% ipython --no-banner

In [1]: import numpy as np

In [2]: from numpy import linalg as LA

In [3]: np.set_printoptions(precision=2, suppress=True, linewidth=120, sign=" ")

In [4]: def rnd(a):
   ...:     return np.round(a, 2) + 0
   ...: 

In [5]: E = np.load("a.npy")

In [6]: print(rnd(E))
[[ 0.59  0.33 -0.32 -0.18]
 [ 0.33  0.53 -0.09  0.37]
 [-0.32 -0.09  0.19  0.22]
 [-0.18  0.37  0.22  0.69]]

In [7]: x0 = np.array([2, -2, 2, -1])

In [8]: print(rnd(LA.eigvalsh(2 * E - np.eye(4))))
[-1. -1.  1.  1.]

In [9]: M2 = E / LA.norm(E, axis=1, keepdims=True)

In [10]: cov = M2 @ M2.T

In [11]: print((cov - 2 * np.eye(4)).round(6).argmax(axis=1))
[ 1  3  3  1]

In [12]: print(rnd(LA.norm(M2, axis=1)))
[ 1.  1.  1.  1.]

In [13]: print((np.abs(cov) > 0.9).astype(int))
[[ 1  0  1  0]
 [ 0  1  0  0]
 [ 1  0  1  0]
 [ 0  0  0  1]]

In [14]: print(rnd(cov))
[[ 1.    0.59 -0.94 -0.29]
 [ 0.59  1.   -0.28  0.61]
 [-0.94 -0.28  1.    0.6 ]
 [-0.29  0.61  0.6   1.  ]]

In [15]: print(np.argwhere(np.triu(np.abs(cov) > 0.95, 1)))
[]

In [16]: w, vecs = LA.eigh(cov)

In [17]: print(rnd(vecs.T @ vecs))
[[ 1.  0.  0.  0.]
 [ 0.  1.  0.  0.]
 [ 0.  0.  1.  0.]
 [ 0.  0.  0.  1.]]

In [18]: print(rnd(vecs.T @ cov @ vecs))
[[ 0.    0.    0.    0.  ]
 [ 0.    0.    0.    0.  ]
 [ 0.    0.    1.66  0.  ]
 [ 0.    0.    0.    2.34]]

In [19]: print(rnd(LA.eigvalsh(cov + -2 * np.eye(4))))
[-2.   -2.   -0.34  0.34]

In [20]: F = np.array([[20, 20, 8, 16, 12, 20],
    ...:     [20, 20, 8, 16, 12, 20],
    ...:     [-25, -25, -10, -20, -15, -25]])

In [21]: w, vecs = LA.eigh(E)

In [22]: print(rnd(LA.eigvalsh(E @ E)))
[ 0.  0.  1.  1.]

In [23]: print(rnd(w.sum()), rnd(np.trace(E)))
2.0 2.0

In [24]: print(rnd(vecs.T @ vecs))
[[ 1.  0.  0.  0.]
 [ 0.  1.  0.  0.]
 [ 0.  0.  1.  0.]
 [ 0.  0.  0.  1.]]

In [25]: print(rnd(LA.svd(E, compute_uv=False)))
[ 1.  1.  0.  0.]

In [26]: print((w > 1e-8).sum(), (w < -1e-8).sum())
2 0

In [27]: print(rnd(vecs.T @ E @ vecs))
[[ 0.  0.  0.  0.]
 [ 0.  0.  0.  0.]
 [ 0.  0.  1.  0.]
 [ 0.  0.  0.  1.]]

In [28]: x0 = np.array([1, 0, 0, 0, -2, -2])

In [29]: print(np.einsum("ij,j->i", F, x0))
[-44 -44  55]

In [30]: print(LA.norm(F @ x0) <= LA.norm(F, 2) * LA.norm(x0) + 1e-9)
True

In [31]: print(F @ (2 * x0))
[-88 -88 110]

In [32]: print(F @ np.ones(6))
[  96.   96. -120.]

In [33]: print(F * x0)
[[ 20   0   0   0 -24 -40]
 [ 20   0   0   0 -24 -40]
 [-25   0   0   0  30  50]]

In [34]: K = np.load("arr.npy")

In [35]: print(K)
[[ 4.89  1.4   0.78 -0.35 16.36]
 [ 5.73 -0.28  0.8  -0.87 16.37]
 [ 4.76  0.05  0.63 -0.67 16.57]
 [ 3.78  0.67 -0.99 -1.49 15.53]
 [ 4.49 -1.22 -0.15  0.71 15.1 ]
 [ 5.39  1.62  0.32 -0.5  14.05]
 [ 4.42  0.56  0.02  1.92 15.16]
 [ 4.96  0.77 -0.59  1.23 14.38]
 [ 5.48  1.23  0.92  0.85 13.54]
 [ 3.64 -0.45 -0.92  0.22 16.36]
 [ 4.53  0.63 -1.4   1.22 14.47]
 [ 2.6   0.89  1.58 -0.42 14.11]
 [ 3.78  0.82 -0.65  0.43 14.2 ]
 [ 5.52  0.64  0.32  0.66 16.96]
 [ 5.2  -0.06 -0.38  0.56 16.03]
 [ 5.31  3.11  0.15  1.75 15.86]
 [ 5.9  -0.16  1.27  1.25 14.29]
 [ 6.28  1.21 -0.64  0.16 16.  ]
 [ 5.53 -2.35  0.32  0.65 14.17]
 [ 3.79 -1.46 -0.21 -0.45 16.83]
 [ 5.65 -1.38  1.84 -0.11 13.94]
 [ 5.58 -0.77 -1.08  0.46 15.68]
 [ 5.55 -0.69 -0.08 -1.22 15.26]
 [ 6.1   0.38 -1.62 -0.07 15.66]
 [ 5.58  0.34  0.06 -0.01 16.17]
 [ 3.42 -0.24  0.48 -0.54 14.67]
 [ 5.15 -0.06  1.13 -1.32 13.97]
 [ 5.82  0.65 -0.38 -0.6  13.52]
 [ 5.15 -0.81 -0.68  1.19 15.5 ]]

In [36]: # column 4 is much longer than the rest

In [37]: M2 = np.array([[0, 2, 0], [3, 2, 3], [0, 1, 0], [-3, -2, 1], [1, 2, 1]])

In [38]: print(rnd(np.einsum("ij->j", K)))
[ 143.98    5.04    0.85    4.64  440.71]

In [39]: print(np.vstack([K, M2.T]).shape)
(32, 5)

In [40]: print(LA.matrix_rank(K @ M2))
3
